% ipython --no-banner

In [1]: import numpy as np

In [2]: import numpy.linalg as la

In [3]: np.set_printoptions(suppress=True, linewidth=160)

In [4]: feats = np.load("a.npy")

In [5]: feats
Out[5]: 
array([[-0.7, -1. ,  0. , -1. ],
       [ 2. , -1.7, -3. ,  0. ],
       [ 3. ,  3. ,  1.3,  1. ],
       [-1. , -1. ,  0. , -0.7]])

In [6]: other = la.inv(feats)

In [7]: np.allclose(other, feats.T)
Out[7]: False

In [8]: round(float(la.det(feats) * la.det(other)), 2)
Out[8]: 1.0

In [9]: np.round(feats @ other, 2) + 0
Out[9]: 
array([[1., 0., 0., 0.],
       [0., 1., 0., 0.],
       [0., 0., 1., 0.],
       [0., 0., 0., 1.]])

In [10]: rng = np.random.default_rng(16)

In [11]: lab = rng.integers(0, 2, 4)

In [12]: W0 = np.array([[0, 0, 1, 0], [3, 0, 1, 2], [3, 3, 0, 0], [3, 1, 2, 0]]) * (lab[:, None] == lab)

In [13]: W0
Out[13]: 
array([[0, 0, 1, 0],
       [3, 0, 1, 0],
       [3, 3, 0, 0],
       [0, 0, 0, 0]])

In [14]: # looks like rank 3

In [15]: np.allclose(W0[:-1].T @ la.lstsq(W0[:-1].T, W0[-1])[0], W0[-1])
Out[15]: True

In [16]: round(float(np.trace(la.pinv(W0) @ W0)), 2)
Out[16]: 3.0

In [17]: np.unique(W0.round(6), axis=0).shape
Out[17]: (4, 4)

In [18]: lab = rng.permutation(4)

In [19]: lab
Out[19]: array([2, 0, 3, 1])

In [20]: other = W0[lab][:, lab]

In [21]: np.allclose(other, W0)
Out[21]: False

In [22]: np.diag(other)
Out[22]: array([0, 0, 0, 0])

In [23]: np.trace(other)
Out[23]: np.int64(0)

In [24]: other
Out[24]: 
array([[0, 3, 0, 3],
       [1, 0, 0, 0],
       [0, 0, 0, 0],
       [1, 3, 0, 0]])

In [25]: la.matrix_rank(W0, rtol=0.1)
Out[25]: np.int64(3)

In [26]: np.argsort(-la.norm(W0, axis=0).round(6), kind="stable")[:3]
Out[26]: array([0, 1, 2])

In [27]: other = W0 + rng.integers(-2, 3, (4, 3)) @ rng.integers(-2, 3, (3, 4))

In [28]: other
Out[28]: 
array([[-6,  2, -2,  2],
       [-3, -4, -2,  0],
       [-9,  5,  0,  0],
       [-4, -6, -4,  0]])

In [29]: np.round(la.svd(other - W0, compute_uv=False), 2) + 0
Out[29]: array([15.73,  8.47,  3.29,  0.  ])

In [30]: np.abs(other - W0).sum(axis=1)
Out[30]: array([13, 13, 14, 14])

In [31]: rk = la.matrix_rank(W0)

In [32]: rk
Out[32]: np.int64(3)

In [33]: ns = la.svd(W0)[2][rk:].T

In [34]: ns[:, 0] / ns[np.abs(ns[:, 0]).round(6).argmax(), 0]
Out[34]: array([0., 0., 0., 1.])

In [35]: [int(la.matrix_rank(W0[:, :j + 1])) for j in range(4)]
Out[35]: [1, 2, 3, 3]

In [36]: la.matrix_rank(W0.T @ W0), la.matrix_rank(W0 @ W0.T)
Out[36]: (np.int64(3), np.int64(3))

In [37]: np.allclose(W0 @ ns, 0)
Out[37]: True

In [38]: [int(la.matrix_rank(np.delete(W0, i, axis=0))) for i in range(4)]
Out[38]: [2, 2, 2, 3]

In [39]: E = np.loadtxt("layer4.csv", delimiter=",")

In [40]: E
Out[40]: 
array([[ 34.,  18.,  16.,   1.],
       [ 18.,  19.,  20., -13.],
       [ 16.,  20.,  24., -14.],
       [  1., -13., -14.,  21.]])

In [41]: la.lstsq(E[:-1].T, E[-1])[2]
Out[41]: np.int32(3)

In [42]: vec = np.array([-3, 5, -4, -3])

In [43]: h = np.maximum(E @ vec, 0)

In [44]: np.round(np.tanh(E @ vec), 2)
Out[44]: array([-1.  ,  0.  , -0.96, -1.  ])

In [45]: np.maximum(E @ (3 * vec), 0)
Out[45]: array([0., 0., 0., 0.])

In [46]: E.T @ h
Out[46]: array([0., 0., 0., 0.])

In [47]: E * (h > 1e-9)[:, None]
Out[47]: 
array([[ 0.,  0.,  0.,  0.],
       [ 0.,  0.,  0., -0.],
       [ 0.,  0.,  0., -0.],
       [ 0., -0., -0.,  0.]])

In [48]: h
Out[48]: array([0., 0., 0., 0.])

In [49]: mat = np.load("mat.npy")

In [50]: mat
Out[50]: 
array([[ -0.1,   1. ,  15. ],
       [  0.8,   0.5,  -7. ],
       [  0.3,  -0.5, -11. ]])

In [51]: vec = np.array([8, 6, 8])

In [52]: h = np.maximum(mat @ vec, 0)

In [53]: h
Out[53]: array([125.2,   0. ,   0. ])

In [54]: np.flatnonzero(h > 1e-9)
Out[54]: array([0])

In [55]: mat * (h > 1e-9)[:, None]
Out[55]: 
array([[-0.1,  1. , 15. ],
       [ 0. ,  0. , -0. ],
       [ 0. , -0. , -0. ]])

In [56]: np.round(mat.T @ h, 2)
Out[56]: array([ -12.52,  125.2 , 1878.  ])

In [57]: lab = rng.permutation(3)

In [58]: other = mat[:, lab] * rng.choice([-1, 1], 3)

In [59]: other
Out[59]: 
array([[ 15. ,  -1. ,  -0.1],
       [ -7. ,  -0.5,   0.8],
       [-11. ,   0.5,   0.3]])

In [60]: U, _, VT = la.svd(mat.T @ other)

In [61]: np.round(la.lstsq(mat, other)[0], 2) + 0
Out[61]: 
array([[ 0.,  0.,  1.],
       [ 0., -1.,  0.],
       [ 1.,  0.,  0.]])

In [62]: np.round(U @ VT, 2) + 0
Out[62]: 
array([[ 0.,  0.,  1.],
       [ 0., -1.,  0.],
       [ 1.,  0.,  0.]])
